$ python -q
>>> import numpy as np
>>> import numpy.linalg as la
>>> np.set_printoptions(suppress=True, linewidth=160)
>>> rng = np.random.default_rng(579)
>>> z = rng.integers(0, 3, 4)
>>> K = np.triu((z[:, None] == z) & (rng.random((4, 4)) < 0.8), 1).astype(int)
>>> K += K.T
>>> print(K)
[[0 0 0 1]
 [0 0 1 0]
 [0 1 0 0]
 [1 0 0 0]]
>>> # equal to its transpose
>>> print(K.sum(axis=0))
[1 1 1 1]
>>> print(K.sum(axis=1))
[1 1 1 1]
>>> print(K.shape)
(4, 4)
>>> print(np.diff(K, axis=0))
[[ 0  0  1 -1]
 [ 0  1 -1  0]
 [ 1 -1  0  0]]
>>> print(np.unravel_index(np.abs(K).argmax(), K.shape))
(np.int64(0), np.int64(3))
>>> print(round(la.norm(K), 1))
2.0
>>> print(la.matrix_rank(K))
4
>>> print(np.all(la.eigvalsh(K) > 0))
False
>>> print([round(float(la.det(K[:i, :i])), 2) + 0 for i in range(1, 5)])
[0.0, 0.0, 0.0, 1.0]
>>> W2 = np.sign(np.array([[3, 3, 3, 1], [0, 1, 1, 0], [3, 3, 2, 0], [0, 0, 3, 0]]))
>>> other = (np.tril(W2, -1) + np.eye(4)) @ (np.triu(W2, 1) + np.eye(4))
>>> ev = np.array([9, 2, 7, 5])
>>> data = np.rint(other * ev @ la.inv(other)) + 0
>>> print(data)
[[  0. -16.   9.  -4.]
 [ -5.  -3.   5.   0.]
 [-12. -26.  21.  -4.]
 [ -2.  -2.   2.   5.]]
>>> P = np.triu(np.array([[1, -5, 5, 4], [1, -4, 1, -1], [5, -5, -5, 0], [1, 0, 2, -2]]), 1) + np.eye(4)
>>> other = P @ data @ la.inv(P)
>>> print(np.trace(other), np.trace(data))
23.0 23.0
>>> print(P @ data - data @ P)
[[ -43. -123.  104.  -16.]
 [ -10.  -49.   47.    8.]
 [   0.  -60.   86.   22.]
 [   0.  -10.   12.    6.]]
>>> print(other)
[[ -43. -354.  666. -186.]
 [ -15. -102.  201.  -51.]
 [ -12.  -86.  167.  -42.]
 [  -2.  -12.   24.    1.]]
>>> print(la.matrix_rank(other))
4
>>> print(np.kron(np.eye(2, dtype=int), other))
[[ -43. -354.  666. -186.   -0.   -0.    0.   -0.]
 [ -15. -102.  201.  -51.   -0.   -0.    0.   -0.]
 [ -12.  -86.  167.  -42.   -0.   -0.    0.   -0.]
 [  -2.  -12.   24.    1.   -0.   -0.    0.    0.]
 [  -0.   -0.    0.   -0.  -43. -354.  666. -186.]
 [  -0.   -0.    0.   -0.  -15. -102.  201.  -51.]
 [  -0.   -0.    0.   -0.  -12.  -86.  167.  -42.]
 [  -0.   -0.    0.    0.   -2.  -12.   24.    1.]]
>>> print(np.round(la.eigvals(other), 1))
[2. 5. 7. 9.]
>>> print(round(float(la.eigvals(other).sum().real), 1))
23.0
>>> print(round(float(la.det(other.T)), 1))
630.0
>>> J = np.loadtxt("m.csv", delimiter=",")
>>> print(J)
[[0. 1. 2. 2. 1. 2. 0. 0. 2. 1. 2.]
 [1. 0. 1. 2. 2. 1. 2. 0. 0. 2. 1.]
 [2. 1. 0. 1. 2. 2. 1. 2. 0. 0. 2.]
 [2. 2. 1. 0. 1. 2. 2. 1. 2. 0. 0.]
 [1. 2. 2. 1. 0. 1. 2. 2. 1. 2. 0.]
 [2. 1. 2. 2. 1. 0. 1. 2. 2. 1. 2.]
 [0. 2. 1. 2. 2. 1. 0. 1. 2. 2. 1.]
 [0. 0. 2. 1. 2. 2. 1. 0. 1. 2. 2.]
 [2. 0. 0. 2. 1. 2. 2. 1. 0. 1. 2.]
 [1. 2. 0. 0. 2. 1. 2. 2. 1. 0. 1.]
 [2. 1. 2. 0. 0. 2. 1. 2. 2. 1. 0.]]
>>> # equal to its transpose
>>> print(round(float(la.eigvalsh(J).min()), 1))
-5.0
>>> M = np.load("test4.npy")
>>> print(M)
[[0. 1. 1. 1. 1. 1. 1.]
 [1. 0. 1. 1. 1. 1. 1.]
 [1. 1. 0. 1. 1. 1. 1.]
 [1. 1. 1. 0. 1. 1. 1.]
 [1. 1. 1. 1. 0. 1. 1.]
 [1. 1. 1. 1. 1. 0. 1.]
 [1. 1. 1. 1. 1. 1. 0.]]
>>> print(np.round(np.fft.fft(M[0]), 1))
[ 6.+0.j -1.+0.j -1.+0.j -1.+0.j -1.+0.j -1.+0.j -1.+0.j]
>>> print(np.allclose(M @ M.T, M.T @ M))
True
>>> print(round(la.eigvalsh(M).min(), 1))
-1.0
>>> print([round(float(la.det(M[:i, :i])), 2) + 0 for i in range(1, 8)])
[0.0, -1.0, 2.0, -3.0, 4.0, -5.0, 6.0]
>>> print(M @ M)
[[6. 5. 5. 5. 5. 5. 5.]
 [5. 6. 5. 5. 5. 5. 5.]
 [5. 5. 6. 5. 5. 5. 5.]
 [5. 5. 5. 6. 5. 5. 5.]
 [5. 5. 5. 5. 6. 5. 5.]
 [5. 5. 5. 5. 5. 6. 5.]
 [5. 5. 5. 5. 5. 5. 6.]]
>>> print(round(float(np.abs(la.eigvals(M)).max()), 1))
6.0
>>> print((M + M.T) / 2)
[[0. 1. 1. 1. 1. 1. 1.]
 [1. 0. 1. 1. 1. 1. 1.]
 [1. 1. 0. 1. 1. 1. 1.]
 [1. 1. 1. 0. 1. 1. 1.]
 [1. 1. 1. 1. 0. 1. 1.]
 [1. 1. 1. 1. 1. 0. 1.]
 [1. 1. 1. 1. 1. 1. 0.]]
>>> print(np.round(np.sort(np.abs(la.eigvals(M))), 1))
[1. 1. 1. 1. 1. 1. 6.]
>>> print(np.trace(M))
0.0
>>> u = np.array([1, 3, -2, -3, -3, 0, -2])
>>> other = M + np.outer(u, np.eye(7)[3])
>>> print(round(la.det(other) / la.det(M), 1), round(float(1 + la.solve(M, u)[3]), 1))
3.0 3.0
>>> z = rng.permutation(7)
>>> print(z)
[4 6 1 2 0 5 3]
>>> other = M[z][:, z]
>>> print(np.round(np.sort(np.abs(la.eigvals(other))), 1))
[1. 1. 1. 1. 1. 1. 6.]
>>> print(round(float(la.det(other)), 1), np.round(la.det(M[z]), 1))
6.0 6.0
>>> print(np.trace(other))
0.0
>>> print(other)
[[0. 1. 1. 1. 1. 1. 1.]
 [1. 0. 1. 1. 1. 1. 1.]
 [1. 1. 0. 1. 1. 1. 1.]
 [1. 1. 1. 0. 1. 1. 1.]
 [1. 1. 1. 1. 0. 1. 1.]
 [1. 1. 1. 1. 1. 0. 1.]
 [1. 1. 1. 1. 1. 1. 0.]]
>>> print(np.diag(other))
[0. 0. 0. 0. 0. 0. 0.]
>>> W0 = np.load("sample8.npy")
>>> print(W0)
[[ 5  8  9 -9 -2  5 -2  7]
 [ 7  5  8  9 -9 -2  5 -2]
 [-2  7  5  8  9 -9 -2  5]
 [ 5 -2  7  5  8  9 -9 -2]
 [-2  5 -2  7  5  8  9 -9]
 [-9 -2  5 -2  7  5  8  9]
 [ 9 -9 -2  5 -2  7  5  8]
 [ 8  9 -9 -2  5 -2  7  5]]
>>> print(np.round(np.sort(np.abs(np.fft.fft(W0[0]))), 1), np.round(np.sort(la.svd(W0, compute_uv=False)), 1))
[ 1.  15.5 15.5 20.5 20.5 21.  21.2 21.2] [ 1.  15.5 15.5 20.5 20.5 21.  21.2 21.2]
>>> print((W0 @ W0)[0])
[  15  222   61    6   -9 -172  154  164]
>>> print(W0 @ np.ones(8))
[21. 21. 21. 21. 21. 21. 21. 21.]
>>> print(np.round(np.fft.fft(W0[0]), 1))
[21.  +0.j  20.4 -1.8j -4. -15.j  -6.4+20.2j -1.  +0.j  -6.4-20.2j -4. +15.j  20.4 +1.8j]
>>> print(np.allclose(W0 @ W0.T, W0.T @ W0))
True
>>> W1 = np.array([[1, 3], [1, 3], [3, 2], [0, 2], [3, 0], [1, 3], [1, 0], [2, 3]])
>>> beta = np.array([8, 7])
>>> hid = np.maximum(W0 @ W1 + beta, 0)
>>> print((hid > 0).mean(axis=0))
[1. 1.]
>>> print(hid)
[[59 82]
 [16 65]
 [54 36]
 [52 61]
 [19 23]
 [64 22]
 [24 58]
 [28 45]]
>>> W2 = np.array([[-1, 3, 0], [2, 2, -1]])
>>> print(hid @ W2)
[[105 341 -82]
 [114 178 -65]
 [ 18 234 -36]
 [ 70 278 -61]
 [ 27 103 -23]
 [-20 236 -22]
 [ 92 188 -58]
 [ 62 174 -45]]
>>> print((hid @ W2).round(6).argmax(axis=1))
[1 1 1 1 1 1 1 1]
>>> print(W1 @ W2)
[[ 5  9 -3]
 [ 5  9 -3]
 [ 1 13 -2]
 [ 4  4 -2]
 [-3  9  0]
 [ 5  9 -3]
 [-1  3  0]
 [ 4 12 -3]]
>>> u, r1 = W0[4], W0[3]
>>> print(u @ u)
333
>>> p = (u @ r1) / (u @ u) * u
>>> print(np.outer(u, r1))
[[-10   4 -14 -10 -16 -18  18   4]
 [ 25 -10  35  25  40  45 -45 -10]
 [-10   4 -14 -10 -16 -18  18   4]
 [ 35 -14  49  35  56  63 -63 -14]
 [ 25 -10  35  25  40  45 -45 -10]
 [ 40 -16  56  40  64  72 -72 -16]
 [ 45 -18  63  45  72  81 -81 -18]
 [-45  18 -63 -45 -72 -81  81  18]]
>>> print(round(float(la.norm(u + r1) ** 2 + la.norm(u - r1) ** 2), 1))
1332.0
>>> u = np.array([1, -3, 3])
>>> print(np.cross(W0[1, :3], W0[5, :3]))
[  41 -107   31]
>>> arr = np.array([[5.0, 0.0, 0.0, 0.0, 0.0, 0.0, 0.0],
...     [0.0, 9.0, 6.0, 4.0, 4.0, 4.0, 6.0],
...     [0.0, 6.0, 14.0, 6.0, 6.0, 6.0, 9.0],
...     [0.0, 4.0, 6.0, 9.0, 4.0, 4.0, 6.0],
...     [0.0, 4.0, 6.0, 4.0, 9.0, 4.0, 6.0],
...     [0.0, 4.0, 6.0, 4.0, 4.0, 9.0, 6.0],
...     [0.0, 6.0, 9.0, 6.0, 6.0, 6.0, 14.0]])
>>> print(arr)
[[ 5.  0.  0.  0.  0.  0.  0.]
 [ 0.  9.  6.  4.  4.  4.  6.]
 [ 0.  6. 14.  6.  6.  6.  9.]
 [ 0.  4.  6.  9.  4.  4.  6.]
 [ 0.  4.  6.  4.  9.  4.  6.]
 [ 0.  4.  6.  4.  4.  9.  6.]
 [ 0.  6.  9.  6.  6.  6. 14.]]
>>> print(np.count_nonzero(arr))
37
>>> print(np.abs(arr).max())
14.0
>>> print(round(la.norm(arr), 1))
40.9
>>> print(np.unravel_index(np.abs(arr).argmax(), arr.shape))
(np.int64(2), np.int64(2))
>>> print(arr - arr[0])
[[ 0.  0.  0.  0.  0.  0.  0.]
 [-5.  9.  6.  4.  4.  4.  6.]
 [-5.  6. 14.  6.  6.  6.  9.]
 [-5.  4.  6.  9.  4.  4.  6.]
 [-5.  4.  6.  4.  9.  4.  6.]
 [-5.  4.  6.  4.  4.  9.  6.]
 [-5.  6.  9.  6.  6.  6. 14.]]
>>> L = la.cholesky(arr)
>>> print(np.round(np.diag(L) ** 2, 1))
[ 5.   9.  10.   6.1  5.9  5.8  6.5]
>>> other = np.array([[-7, 8], [-1, -4], [-2, 8], [-9, -4], [3, 8], [1, -3], [0, 4]])
>>> print(np.vstack([arr, other.T]).shape)
(9, 7)
>>> print(la.matrix_rank(np.vstack([arr, other.T])))
7
>>> print(np.einsum("ik,kj->ij", arr, other))
[[-35.  40.]
 [-41.  40.]
 [-64. 130.]
 [-81.  40.]
 [-21. 100.]
 [-31.  45.]
 [-54. 110.]]
>>> print((la.matrix_power((arr != 0) + (arr.T != 0) + np.eye(7), 7) > 0).astype(int))
[[1 0 0 0 0 0 0]
 [0 1 1 1 1 1 1]
 [0 1 1 1 1 1 1]
 [0 1 1 1 1 1 1]
 [0 1 1 1 1 1 1]
 [0 1 1 1 1 1 1]
 [0 1 1 1 1 1 1]]
>>> print(round(la.det(arr), 1))
609375.0
>>> W1 = np.array([[1, -2, 2],
...     [1, -1, 2],
...     [0, 1, 3],
...     [-1, 3, -2],
...     [-3, -2, -3],
...     [1, 2, -2],
...     [-1, -3, 1]])
>>> beta = np.array([-3, 3, 2])
>>> hid = np.maximum(arr @ W1 + beta, 0)
>>> print((hid > 0).astype(int))
[[1 0 1]
 [0 0 1]
 [0 1 1]
 [0 1 0]
 [0 0 0]
 [0 1 0]
 [0 0 1]]
>>> print(hid)
[[ 2.  0. 12.]
 [ 0.  0. 16.]
 [ 0.  2. 23.]
 [ 0. 14.  0.]
 [ 0.  0.  0.]
 [ 0.  9.  0.]
 [ 0.  0. 13.]]
>>> W2 = np.array([[-3, -2], [-2, 1], [1, 3]])
>>> print(hid @ W2)
[[  6.  32.]
 [ 16.  48.]
 [ 19.  71.]
 [-28.  14.]
 [  0.   0.]
 [-18.   9.]
 [ 13.  39.]]
>>> print((hid @ W2).round(6).argmax(axis=1))
[1 1 1 1 0 1 1]
>>> u = np.array([8, 5, 8, 0, -6, -4, -8, 3, 8, 7, 3]) + 0.5
>>> F = np.outer(u, u) / (u @ u)
>>> print(F.round(1) + 0)
[[ 0.2  0.1  0.2  0.  -0.1 -0.1 -0.1  0.1  0.2  0.1  0.1]
 [ 0.1  0.1  0.1  0.  -0.1  0.  -0.1  0.   0.1  0.1  0. ]
 [ 0.2  0.1  0.2  0.  -0.1 -0.1 -0.1  0.1  0.2  0.1  0.1]
 [ 0.   0.   0.   0.   0.   0.   0.   0.   0.   0.   0. ]
 [-0.1 -0.1 -0.1  0.   0.1  0.   0.1  0.  -0.1 -0.1  0. ]
 [-0.1  0.  -0.1  0.   0.   0.   0.1  0.  -0.1 -0.1  0. ]
 [-0.1 -0.1 -0.1  0.   0.1  0.1  0.1 -0.1 -0.1 -0.1 -0.1]
 [ 0.1  0.   0.1  0.   0.   0.  -0.1  0.   0.1  0.1  0. ]
 [ 0.2  0.1  0.2  0.  -0.1 -0.1 -0.1  0.1  0.2  0.1  0.1]
 [ 0.1  0.1  0.1  0.  -0.1 -0.1 -0.1  0.1  0.1  0.1  0.1]
 [ 0.1  0.   0.1  0.   0.   0.  -0.1  0.   0.1  0.1  0. ]]
>>> # looks like rank 1
>>> vec = np.array([0, 4, 4, 5, 5, 3, 2, 3, 1, 5, 2])
>>> print(np.trace(F))
1.0
>>> print(round(float((vec - F @ vec) @ (F @ vec)), 1))
0.0
>>> print(np.count_nonzero(F))
121
>>> print(np.round(F - F[0], 1) + 0)
[[ 0.   0.   0.   0.   0.   0.   0.   0.   0.   0.   0. ]
 [-0.1  0.  -0.1  0.   0.   0.   0.1  0.  -0.1 -0.1  0. ]
 [ 0.   0.   0.   0.   0.   0.   0.   0.   0.   0.   0. ]
 [-0.2 -0.1 -0.2  0.   0.1  0.1  0.1 -0.1 -0.2 -0.1 -0.1]
 [-0.3 -0.2 -0.3  0.   0.2  0.1  0.2 -0.1 -0.3 -0.2 -0.1]
 [-0.2 -0.2 -0.2  0.   0.2  0.1  0.2 -0.1 -0.2 -0.2 -0.1]
 [-0.3 -0.2 -0.3  0.   0.2  0.1  0.3 -0.1 -0.3 -0.3 -0.1]
 [-0.1 -0.1 -0.1  0.   0.1  0.   0.1  0.  -0.1 -0.1  0. ]
 [ 0.   0.   0.   0.   0.   0.   0.   0.   0.   0.   0. ]
 [ 0.   0.   0.   0.   0.   0.   0.   0.   0.   0.   0. ]
 [-0.1 -0.1 -0.1  0.   0.1  0.   0.1  0.  -0.1 -0.1  0. ]]
>>> print(la.matrix_rank(F))
1
>>> print(round(la.norm(F), 1))
1.0
>>> print(np.round(F.sum(axis=0), 1) + 0)
[ 0.6  0.4  0.6  0.  -0.4 -0.2 -0.5  0.2  0.6  0.5  0.2]
>>> print(round(float(np.abs(F).max()), 1))
0.2
>>> print(np.unravel_index(np.abs(F).argmax(), F.shape))
(np.int64(0), np.int64(0))
>>> print(np.round(F.sum(axis=1), 1) + 0)
[ 0.6  0.4  0.6  0.  -0.4 -0.2 -0.5  0.2  0.6  0.5  0.2]
>>> print(la.cond(F) > 100)
True
>>> print(np.argsort(-la.norm(F, axis=0).round(6), kind="stable")[:3])
[0 2 8]
>>> print(np.round(la.norm(F, 2) / la.norm(F), 1))
1.0
>>> other = np.array([[5]])
>>> W2 = np.array([[-2, 2, 1, 2, 1, 2, 2, -1, -1, 0],
...     [-2, -2, -1, -1, -1, 1, 2, 1, 1, 2],
...     [0, -2, 1, -1, -1, 2, 2, 1, 0, 2],
...     [-1, 1, 1, 1, 0, 1, -2, 0, 0, 0],
...     [-2, 0, 1, -1, -1, 0, 2, -2, 0, 1],
...     [0, -2, -1, 2, 0, 0, -1, 2, 1, -1],
...     [2, 0, 0, -2, 0, -1, -2, 0, -2, 0],
...     [-2, -1, -1, -2, 1, 2, -1, -2, -2, -2],
...     [2, -2, 2, -1, 0, 0, 2, -2, -2, 2],
...     [1, 1, 2, 1, 2, 0, 0, 0, 0, -2]])
>>> E = np.block([[other, np.array([[4, 0, -2, -1, 1, -6, 8, 2, -7, 4]])], [np.zeros((10, 1)), W2]])
>>> print(E)
[[ 5.  4.  0. -2. -1.  1. -6.  8.  2. -7.  4.]
 [ 0. -2.  2.  1.  2.  1.  2.  2. -1. -1.  0.]
 [ 0. -2. -2. -1. -1. -1.  1.  2.  1.  1.  2.]
 [ 0.  0. -2.  1. -1. -1.  2.  2.  1.  0.  2.]
 [ 0. -1.  1.  1.  1.  0.  1. -2.  0.  0.  0.]
 [ 0. -2.  0.  1. -1. -1.  0.  2. -2.  0.  1.]
 [ 0.  0. -2. -1.  2.  0.  0. -1.  2.  1. -1.]
 [ 0.  2.  0.  0. -2.  0. -1. -2.  0. -2.  0.]
 [ 0. -2. -1. -1. -2.  1.  2. -1. -2. -2. -2.]
 [ 0.  2. -2.  2. -1.  0.  0.  2. -2. -2.  2.]
 [ 0.  1.  1.  2.  1.  2.  0.  0.  0.  0. -2.]]
>>> z = rng.permutation(11)
>>> print(z)
[ 8  9  2  5  3 10  6  0  7  4  1]
>>> other = E[z][:, z]
>>> print(other)
[[-2. -2. -1.  1. -1. -2.  2.  0. -1. -2. -2.]
 [-2. -2. -2.  0.  2.  2.  0.  0.  2. -1.  2.]
 [ 1.  1. -2. -1. -1.  2.  1.  0.  2. -1. -2.]
 [-2.  0.  0. -1.  1.  1.  0.  0.  2. -1. -2.]
 [ 1.  0. -2. -1.  1.  2.  2.  0.  2. -1.  0.]
 [ 0.  0.  1.  2.  2. -2.  0.  0.  0.  1.  1.]
 [ 2.  1. -2.  0. -1. -1.  0.  0. -1.  2.  0.]
 [ 2. -7.  0.  1. -2.  4. -6.  5.  8. -1.  4.]
 [ 0. -2.  0.  0.  0.  0. -1.  0. -2. -2.  2.]
 [ 0.  0.  1.  0.  1.  0.  1.  0. -2.  1. -1.]
 [-1. -1.  2.  1.  1.  0.  2.  0.  2.  2. -2.]]
>>> print(np.diag(other))
[-2. -2. -2. -1.  1. -2.  0.  5. -2.  1. -2.]
>>> print(round(la.det(other), 1), round(la.det(E[z]), 1))
-154490.0 154490.0
>>> vec = np.array([2, 0, 2, 1, 1, 3, 3, 1, 0, 2, 3])
>>> a = np.maximum(E @ vec, 0)
>>> print(np.maximum(E @ vec, 0) - np.maximum(-E @ vec, 0))
[ -2.  16.   4.   7.   5.   2.  -5. -11.  -7.   1.   5.]
>>> print(np.maximum(E @ (3 * vec), 0))
[ 0. 48. 12. 21. 15.  6.  0.  0.  0.  3. 15.]
>>> print(E.T @ a)
[  0. -42.  18.  38.  28.  13.  55.  50. -11. -14.  16.]
>>> print(np.flatnonzero(a > 1e-9))
[ 1  2  3  4  5  9 10]
>>> W1 = np.array([[0, 1],
...     [-2, -1],
...     [-1, 0],
...     [1, 1],
...     [2, -1],
...     [-1, 2],
...     [0, -2],
...     [0, -2],
...     [-1, -1],
...     [2, -2],
...     [2, 1]])
>>> beta = np.array([-4, 2])
>>> hid = np.maximum(E @ W1 + beta, 0)
>>> print(np.round((hid > 0).mean(axis=0), 1))
[0.4 0.6]
>>> W2 = np.array([[5, 9], [5, 9]])
>>> print(W1 @ W2)
[[  5   9]
 [-15 -27]
 [ -5  -9]
 [ 10  18]
 [  5   9]
 [  5   9]
 [-10 -18]
 [-10 -18]
 [-10 -18]
 [  0   0]
 [ 15  27]]
